$ ipython --no-banner

In [1]: import numpy as np

In [2]: from numpy import linalg as LA

In [3]: np.set_printoptions(suppress=True, linewidth=160)

In [4]: arr = np.array([[2.0, 1.0, 0.0, 0.0, 0.0],
   ...:     [5.0, 3.0, 0.0, 0.0, 0.0],
   ...:     [0.0, 0.0, 4.0, 3.0, -4.0],
   ...:     [0.0, 0.0, 5.0, -5.0, 0.0],
   ...:     [0.0, 0.0, 5.0, 3.0, -5.0]])

In [5]: print(np.round(np.sort(LA.eigvals(arr).real), 3))
[-7.11  -1.     0.209  2.11   4.791]

In [6]: print(arr @ arr)
[[  9.   5.   0.   0.   0.]
 [ 25.  14.   0.   0.   0.]
 [  0.   0.  11. -15.   4.]
 [  0.   0.  -5.  40. -20.]
 [  0.   0.  10. -15.   5.]]

In [7]: P = np.triu(np.array([[2, 8, 8, 0, 0],
   ...:     [3, 6, -5, -8, 2],
   ...:     [4, -4, 2, 7, -4],
   ...:     [4, 9, -3, -7, -7],
   ...:     [3, 4, -1, -2, 1]]), 1) + np.eye(5)

In [8]: B = P @ arr @ LA.inv(P)

In [9]: print(np.round(np.poly(B), 3))
[  1.   1. -39.  41.  65. -15.]

In [10]: print(np.trace(B), np.trace(arr))
-1.0 -1.0

In [11]: print(P @ arr - arr @ P)
[[ 40.   8.  21.  32. -34.]
 [  0. -40. -75.  55.   4.]
 [  0.   0.  15. -75.  57.]
 [  0.   0. -35. -56.  20.]
 [  0.   0.   0. -35.  41.]]

In [12]: cov = arr.T @ arr

In [13]: print(cov)
[[ 29.  17.   0.   0.   0.]
 [ 17.  10.   0.   0.   0.]
 [  0.   0.  66.   2. -41.]
 [  0.   0.   2.  43. -27.]
 [  0.   0. -41. -27.  41.]]

In [14]: print(np.trace(cov), (arr ** 2).sum())
189.0 189.0

In [15]: print(np.round(LA.svd(arr, compute_uv=False) ** 2, 3))
[102.096  47.858  38.974   0.046   0.026]

In [16]: O, evecs = LA.qr(arr[:, :4])[0], LA.qr(arr[:, 4:])[0]

In [17]: s = LA.svd(O.T @ evecs, compute_uv=False)

In [18]: print(np.round(LA.norm(O @ O.T - evecs @ evecs.T, 2), 3))
1.0

In [19]: print(s.round(3))
[0.999]

In [20]: print((s > 0.9).sum())
1

In [21]: print(np.round(np.degrees(np.arccos(s.clip(0, 1))), 3))
[2.522]

In [22]: W0 = np.load("mat.npy")

In [23]: print(W0)
[[ 0.7  1.   0.9  1.1  1.5 -0.1 -0.5 -1.3 -1.1]
 [ 0.7  0.1  0.3 -0.1  5.5  1.5  1.9  1.1  0.3]
 [ 1.1 -1.5  1.   1.1  0.5  2.2  1.8 -0.1 -0.7]
 [ 0.5 -0.2 -0.7  0.   0.5 -1.5  0.3  0.   1.6]
 [-0.3 -0.3 -0.9 -1.   2.5 -0.1  0.5 -1.1 -0.3]
 [ 0.3 -1.6  0.2  0.6 -3.5  0.3 -1.9  0.8  2. ]
 [-0.6  0.1 -0.2  0.2 -2.   2.   1.2  0.5 -1.4]
 [-0.3  0.4  0.3 -0.1 -1.5 -0.3 -0.1 -0.1  0.9]
 [ 1.5 -0.3  0.9 -0.8 -0.5  1.1  0.9 -0.1  0.8]
 [-2.1 -1.4 -0.5 -0.5  0.   0.7  0.7  1.4 -0.4]
 [ 1.   0.1 -0.6 -0.4  1.  -1.8 -0.1 -2.   2.6]]

In [24]: O, evecs = LA.qr(W0[:, :6])[0], LA.qr(W0[:, 6:])[0]

In [25]: s = LA.svd(O.T @ evecs, compute_uv=False)

In [26]: print(s.round(3))
[0.933 0.813 0.576]

In [27]: print(np.round(np.degrees(np.arccos(s.clip(0, 1))), 3))
[21.062 35.651 54.81 ]

In [28]: print((s > 0.9).sum())
1

In [29]: cov = W0.T @ W0

In [30]: print((W0 @ W0.T).shape)
(11, 11)

In [31]: print(np.round(np.trace(cov), 3), (W0 ** 2).sum())
149.64 149.64

In [32]: print(np.round(LA.eigvalsh(cov)[::-1], 3))
[66.355 37.269 17.265 14.657  6.215  3.989  2.078  0.955  0.856]

In [33]: x0 = np.array([0, -1, 3, -2, 2, 0, 2, 0, -1])

In [34]: y = W0 @ x0

In [35]: beta, lr = np.zeros(9), 1 / LA.norm(W0, 2) ** 2

In [36]: for i in range(50):
    ...:     beta -= lr * W0.T @ (W0 @ beta - y)
    ...:     if i % 10 == 0: print(i, round(LA.norm(W0 @ beta - y), 3))
    ...: 
0 5.487
10 3.147
20 2.641
30 2.27
40 1.967

In [37]: print(np.round(LA.cond(W0), 3))
8.807

In [38]: print(beta.round(3))
[ 0.283 -0.51   1.568 -1.418  2.008  0.75   1.719 -0.023 -0.773]

In [39]: t = np.radians(120)

In [40]: Rm = np.eye(9)

In [41]: Rm[1, 1] = Rm[7, 7] = np.cos(t)

In [42]: Rm[1, 7], Rm[7, 1] = -np.sin(t), np.sin(t)

In [43]: print(Rm.round(3))
[[ 1.     0.     0.     0.     0.     0.     0.     0.     0.   ]
 [ 0.    -0.5    0.     0.     0.     0.     0.    -0.866  0.   ]
 [ 0.     0.     1.     0.     0.     0.     0.     0.     0.   ]
 [ 0.     0.     0.     1.     0.     0.     0.     0.     0.   ]
 [ 0.     0.     0.     0.     1.     0.     0.     0.     0.   ]
 [ 0.     0.     0.     0.     0.     1.     0.     0.     0.   ]
 [ 0.     0.     0.     0.     0.     0.     1.     0.     0.   ]
 [ 0.     0.866  0.     0.     0.     0.     0.    -0.5    0.   ]
 [ 0.     0.     0.     0.     0.     0.     0.     0.     1.   ]]

In [44]: B = W0 @ Rm.T

In [45]: print(np.round(LA.svd(W0, compute_uv=False), 3), np.round(LA.svd(B, compute_uv=False), 3))
[8.146 6.105 4.155 3.829 2.493 1.997 1.441 0.977 0.925] [8.146 6.105 4.155 3.829 2.493 1.997 1.441 0.977 0.925]

In [46]: print(np.round(LA.det(Rm), 3), np.trace(Rm))
1.0 6.0

In [47]: print(np.round(np.abs(B - W0).max(axis=0), 3))
[0.    2.337 0.    0.    0.    0.    0.    3.312 0.   ]

In [48]: print(np.allclose(W0 @ W0.T, B @ B.T))
True
